>>> import numpy as np
>>> import numpy.linalg as la
>>> np.set_printoptions(precision=3, suppress=True, linewidth=120, floatmode="fixed")
>>> data = np.load("block5.npy")
>>> data
array([[ 9, -6, -9],
       [-6,  4,  6],
       [-9,  6,  9]])
>>> # equal to its transpose
>>> r = la.matrix_rank(data)
>>> print(r)
1
>>> null = la.svd(data)[2][r:].T
>>> [int(la.matrix_rank(np.delete(data, i, axis=0))) for i in range(3)]
[1, 1, 1]
>>> (data - data.T) / 2
array([[0.000, 0.000, 0.000],
       [0.000, 0.000, 0.000],
       [0.000, 0.000, 0.000]])
>>> print(data @ data)
[[ 198 -132 -198]
 [-132   88  132]
 [-198  132  198]]
>>> print(round(float(la.det(data)), 3))
0.0
>>> U, sigma, Vt = la.svd(data, full_matrices=False)
>>> np.round(U.T @ data @ Vt.T, 3) + 0
array([[22.000,  0.000,  0.000],
       [ 0.000,  0.000,  0.000],
       [ 0.000,  0.000,  0.000]])
>>> (sigma > 1e-8).sum()
np.int64(1)
>>> print(sigma.round(3) + 0)
[22.000  0.000  0.000]
>>> np.sqrt((sigma ** 2).sum()), round(la.norm(data), 3)
(np.float64(22.0), np.float64(22.0))
>>> np.round(U.T @ U, 3) + 0
array([[1.000, 0.000, 0.000],
       [0.000, 1.000, 0.000],
       [0.000, 0.000, 1.000]])
>>> U, sigma, Vt = la.svd(data)
>>> print(np.argmax(sigma[:-1] / (sigma[1:] + 1e-6)) + 1)
1
>>> Y = U[:, :1] @ np.diag(sigma[:1]) @ Vt[:1]
>>> Y
array([[ 9.000, -6.000, -9.000],
       [-6.000,  4.000,  6.000],
       [-9.000,  6.000,  9.000]])
>>> T = np.stack([data, 5 * data, data[::-1]])
>>> (T @ data.T).shape
(3, 3, 3)
>>> la.det(T)
array([0.000, 0.000, 0.000])
>>> la.norm(T, axis=(1, 2))
array([ 22.000, 110.000,  22.000])
>>> la.matrix_rank(T.reshape(3, -1))
np.int64(2)
>>> T.shape
(3, 3, 3)
>>> T.sum(axis=0)
array([[ 45, -30, -45],
       [-42,  28,  42],
       [-45,  30,  45]])
>>> print(la.matrix_rank(T))
[1 1 1]
>>> E = np.loadtxt("w.csv", delimiter=",")
>>> print(E)
[[-7.468  4.838 -1.826  4.182]
 [ 2.634 -5.446 -5.816  5.438]
 [-4.931  6.547  4.584 -3.436]
 [-6.726  6.852  2.663 -0.844]
 [-4.344  6.317  4.988 -4.042]
 [-1.383 -2.568 -6.322  7.178]
 [ 7.605 -6.196 -0.330 -1.915]
 [-7.463  4.825 -1.843  4.198]
 [-1.617  4.818  6.116 -6.063]
 [-7.225  6.692  1.706  0.330]
 [ 4.253 -6.278 -5.044  4.130]
 [ 3.216 -5.772 -5.584  5.017]
 [ 6.995 -3.800  2.975 -5.270]
 [-6.519  3.007 -3.696  5.899]
 [-0.795 -3.054 -6.359  7.043]
 [-4.914  6.541  4.597 -3.454]
 [-5.968  2.216 -4.311  6.394]]
>>> Xs = E - E.mean(axis=0)
>>> U, sigma, Vt = la.svd(Xs, full_matrices=False)
>>> print(Vt[0] * np.sign(Vt[0, np.abs(Vt[0]).argmax()]))
[-0.482  0.651  0.467 -0.355]
>>> round(float((sigma ** 2).sum() ** 2 / (sigma ** 4).sum()), 3)
1.855
>>> print(np.round(Xs.mean(axis=0), 3) + 0)
[0.000 0.000 0.000 0.000]
>>> print(np.abs(U[:, 0]).argmax())
10
>>> print(np.round(sigma ** 2 / (sigma ** 2).sum(), 3) + 0)
[0.640 0.360 0.000 0.000]
>>> (np.sign(U[:, 0]) == np.sign(U[0, 0])).astype(int)
array([1, 0, 1, 1, 1, 0, 0, 1, 1, 1, 0, 0, 0, 1, 0, 1, 0])
>>> U, sigma, Vt = la.svd(E)
>>> V = Vt[:(sigma > 1e-8).sum()]
>>> rng = np.random.default_rng(75)
>>> vec = E[12] + 3 * E[9] + rng.integers(2) * np.eye(4)[3]
>>> vec
array([-14.681,  16.274,   8.091,  -3.281])
>>> np.allclose(V.T @ V @ vec, vec)
False
>>> V.T @ V
array([[ 0.587, -0.444,  0.033, -0.210],
       [-0.444,  0.472,  0.209, -0.091],
       [ 0.033,  0.209,  0.405, -0.443],
       [-0.210, -0.091, -0.443,  0.537]])
>>> r = la.matrix_rank(E)
>>> r
np.int64(2)
>>> null = la.svd(E)[2][r:].T
>>> print(np.allclose(E @ null, 0))
True
>>> [int(la.matrix_rank(E[:i])) for i in range(1, len(E) + 1)]
[1, 2, 2, 2, 2, 2, 2, 2, 2, 2, 2, 2, 2, 2, 2, 2, 2]
>>> print([int(la.matrix_rank(E[:, :j + 1])) for j in range(4)])
[1, 2, 2, 2]
>>> la.matrix_rank(E.T @ E), la.matrix_rank(E @ E.T)
(np.int64(2), np.int64(2))
>>> null.shape
(4, 2)
>>> null @ null.T
array([[ 0.413,  0.444, -0.033,  0.210],
       [ 0.444,  0.528, -0.209,  0.091],
       [-0.033, -0.209,  0.595,  0.443],
       [ 0.210,  0.091,  0.443,  0.463]])
>>> print(la.lstsq(E[:-1].T, E[-1])[2])
2
>>> round(float(np.trace(la.pinv(E) @ E)), 3)
2.0
>>> print(np.allclose(E[:-1].T @ la.lstsq(E[:-1].T, E[-1])[0], E[-1]))
True
>>> np.abs(np.diag(la.qr(E)[1])) > 1e-9
array([ True,  True, False, False])
>>> J = np.load("run1.npy")
>>> J
array([[-1, -2, -2, -1],
       [-2, -1, -2, -2],
       [-2, -2, -1, -2],
       [-1, -2, -2, -1]])
>>> # row 3 repeats row 0
>>> np.einsum("ij,ji->", J, J)
np.int64(46)
>>> np.kron(np.eye(2, dtype=int), J)
array([[-1, -2, -2, -1,  0,  0,  0,  0],
       [-2, -1, -2, -2,  0,  0,  0,  0],
       [-2, -2, -1, -2,  0,  0,  0,  0],
       [-1, -2, -2, -1,  0,  0,  0,  0],
       [ 0,  0,  0,  0, -1, -2, -2, -1],
       [ 0,  0,  0,  0, -2, -1, -2, -2],
       [ 0,  0,  0,  0, -2, -2, -1, -2],
       [ 0,  0,  0,  0, -1, -2, -2, -1]])
>>> print(round(la.eigvals(J).sum().real, 3))
-4.0
>>> np.round(la.det(J[::-1]), 3)
np.float64(0.0)
>>> round(la.det(J.T), 3)
np.float64(0.0)
>>> np.round(np.poly(J), 3) + 0
array([  1.000,   4.000, -15.000,  10.000,   0.000])
>>> print(np.round(la.det(2 * J), 3), round(float(la.det(J)), 3))
0.0 0.0
>>> gram = J.T @ J
>>> gram
array([[10, 10, 10, 10],
       [10, 13, 12, 10],
       [10, 12, 13, 10],
       [10, 10, 10, 10]])
>>> np.allclose(gram, gram.T)
True
>>> np.trace(gram), (J ** 2).sum()
(np.int64(46), np.int64(46))
>>> la.matrix_rank(gram)
np.int64(3)
>>> print((J @ J.T).shape)
(4, 4)
